% ipython --no-banner

In [1]: import numpy as np

In [2]: np.set_printoptions(precision=4, suppress=True, linewidth=200)

In [3]: E = np.load("case3.npy")

In [4]: E
Out[4]: 
array([[1, 0, 0, 0, 0, 0, 0, 0, 0, 0, 0, 0, 0],
       [0, 1, 0, 0, 0, 0, 0, 0, 0, 0, 0, 0, 0],
       [2, 0, 1, 0, 0, 0, 0, 0, 0, 0, 0, 0, 0],
       [1, 0, 2, 1, 0, 0, 0, 0, 0, 0, 0, 0, 0],
       [1, 0, 0, 1, 1, 0, 0, 0, 0, 0, 0, 0, 0],
       [1, 0, 2, 2, 0, 1, 0, 0, 0, 0, 0, 0, 0],
       [0, 0, 2, 0, 1, 2, 1, 0, 0, 0, 0, 0, 0],
       [1, 2, 0, 0, 1, 2, 0, 1, 0, 0, 0, 0, 0],
       [0, 0, 2, 0, 2, 2, 0, 2, 1, 0, 0, 0, 0],
       [2, 2, 0, 1, 1, 2, 2, 0, 0, 1, 0, 0, 0],
       [2, 2, 1, 1, 2, 1, 2, 2, 2, 0, 1, 0, 0],
       [1, 2, 2, 0, 2, 2, 2, 1, 2, 1, 0, 1, 0],
       [2, 0, 2, 2, 0, 1, 1, 2, 2, 1, 0, 1, 1]])

In [5]: # triangular: eigenvalues sit on the diagonal

In [6]: U, sigma, Vt = np.linalg.svd(E, full_matrices=False)

In [7]: np.allclose(U * sigma @ Vt, E)
Out[7]: True

In [8]: np.cumsum(sigma ** 2) / np.sum(sigma ** 2)
Out[8]: array([0.6452, 0.762 , 0.8486, 0.9076, 0.9394, 0.962 , 0.979 , 0.9915, 0.9982, 0.9994, 1.    , 1.    , 1.    ])

In [9]: U.shape, sigma.shape, Vt.shape
Out[9]: ((13, 13), (13,), (13, 13))

In [10]: (sigma > 1e-8).sum()
Out[10]: np.int64(13)

In [11]: sigma / sigma[0]
Out[11]: array([1.    , 0.4253, 0.3664, 0.3024, 0.2221, 0.1871, 0.1622, 0.1392, 0.1021, 0.0432, 0.0298, 0.0072, 0.0017])

In [12]: M = np.load("sample16.npy")

In [13]: M
Out[13]: 
array([[ 0.    , -0.551 ,  0.2869,  0.6924, -0.367 ],
       [-0.2741, -0.2709,  0.1736,  0.1829,  0.8876],
       [-0.8222, -0.3353, -0.2593, -0.2896, -0.2458],
       [ 0.137 , -0.3237,  0.7189, -0.595 , -0.0744],
       [-0.4796,  0.637 ,  0.5508,  0.2219, -0.1071]])

In [14]: # columns are unit length and at right angles

In [15]: vec = np.array([2, 0, 1, 2, 0])

In [16]: y = M @ vec

In [17]: b, lr = np.zeros(5), 1 / np.linalg.norm(M, 2) ** 2

In [18]: for i in range(30):
    ...:     b -= lr * M.T @ (M @ b - y)
    ...:     if i % 10 == 0: print(i, round(np.linalg.norm(M @ b - y), 4))
    ...: 
0 0.0
10 0.0
20 0.0

In [19]: b.round(4) + 0
Out[19]: array([2., 0., 1., 2., 0.])

In [20]: vec = np.array([3, 2, -1, 3, 5])

In [21]: np.abs(np.linalg.eigvals(M))
Out[21]: array([1., 1., 1., 1., 1.])

In [22]: M.T @ (M @ vec)
Out[22]: array([ 3.,  2., -1.,  3.,  5.])

In [23]: round(np.linalg.norm(vec), 4), round(np.linalg.norm(M @ vec), 4)
Out[23]: (np.float64(6.9282), np.float64(6.9282))

In [24]: 5 - np.linalg.matrix_rank(M - np.eye(5), tol=1e-8)
Out[24]: np.int64(1)

In [25]: np.sort(np.abs(np.degrees(np.angle(np.linalg.eigvals(M)))))
Out[25]: array([  0.    ,  96.6711,  96.6711, 179.9981, 179.9981])

In [26]: round(np.linalg.det(M), 4)
Out[26]: np.float64(1.0)

In [27]: round(float(np.linalg.eigvals(M).sum().real), 4)
Out[27]: -1.2323

In [28]: round(np.linalg.det(2 * M), 4), np.round(np.linalg.det(M), 4)
Out[28]: (np.float64(32.0), np.float64(1.0))

In [29]: round(np.einsum("ii->", M), 4)
Out[29]: np.float64(-1.2323)

In [30]: round(float(np.einsum("ij,ji->", M, M)), 4)
Out[30]: 1.054

In [31]: round(np.linalg.det(M[::-1]), 4)
Out[31]: np.float64(1.0)

In [32]: round(float(np.linalg.det(M.T)), 4)
Out[32]: 1.0

In [33]: np.kron(np.eye(2, dtype=int), M)
Out[33]: 
array([[ 0.    , -0.551 ,  0.2869,  0.6924, -0.367 ,  0.    , -0.    ,  0.    ,  0.    , -0.    ],
       [-0.2741, -0.2709,  0.1736,  0.1829,  0.8876, -0.    , -0.    ,  0.    ,  0.    ,  0.    ],
       [-0.8222, -0.3353, -0.2593, -0.2896, -0.2458, -0.    , -0.    , -0.    , -0.    , -0.    ],
       [ 0.137 , -0.3237,  0.7189, -0.595 , -0.0744,  0.    , -0.    ,  0.    , -0.    , -0.    ],
       [-0.4796,  0.637 ,  0.5508,  0.2219, -0.1071, -0.    ,  0.    ,  0.    ,  0.    , -0.    ],
       [ 0.    , -0.    ,  0.    ,  0.    , -0.    ,  0.    , -0.551 ,  0.2869,  0.6924, -0.367 ],
       [-0.    , -0.    ,  0.    ,  0.    ,  0.    , -0.2741, -0.2709,  0.1736,  0.1829,  0.8876],
       [-0.    , -0.    , -0.    , -0.    , -0.    , -0.8222, -0.3353, -0.2593, -0.2896, -0.2458],
       [ 0.    , -0.    ,  0.    , -0.    , -0.    ,  0.137 , -0.3237,  0.7189, -0.595 , -0.0744],
       [-0.    ,  0.    ,  0.    ,  0.    , -0.    , -0.4796,  0.637 ,  0.5508,  0.2219, -0.1071]])

In [34]: rng = np.random.default_rng(51492)

In [35]: z = rng.permutation(5)

In [36]: z
Out[36]: array([4, 2, 3, 1, 0])

In [37]: B = M[z][:, z]

In [38]: B
Out[38]: 
array([[-0.1071,  0.5508,  0.2219,  0.637 , -0.4796],
       [-0.2458, -0.2593, -0.2896, -0.3353, -0.8222],
       [-0.0744,  0.7189, -0.595 , -0.3237,  0.137 ],
       [ 0.8876,  0.1736,  0.1829, -0.2709, -0.2741],
       [-0.367 ,  0.2869,  0.6924, -0.551 ,  0.    ]])

In [39]: B = M + rng.integers(-2, 3, (5, 4)) @ rng.integers(-2, 3, (4, 5))

In [40]: B
Out[40]: 
array([[ 0.    ,  6.449 , -0.7131,  4.6924,  6.633 ],
       [-1.2741,  5.7291,  0.1736,  1.1829, -1.1124],
       [-0.8222, -1.3353,  7.7407,  0.7104,  4.7542],
       [ 6.137 ,  1.6763,  0.7189,  4.405 , -7.0744],
       [ 0.5204,  1.637 ,  5.5508,  1.2219, -3.1071]])

In [41]: np.round(np.linalg.svd(B - M, compute_uv=False), 4) + 0
Out[41]: array([12.5635, 11.0868,  9.6527,  5.0064,  0.    ])

In [42]: np.linalg.matrix_rank(B - M, tol=1e-8)
Out[42]: np.int64(4)
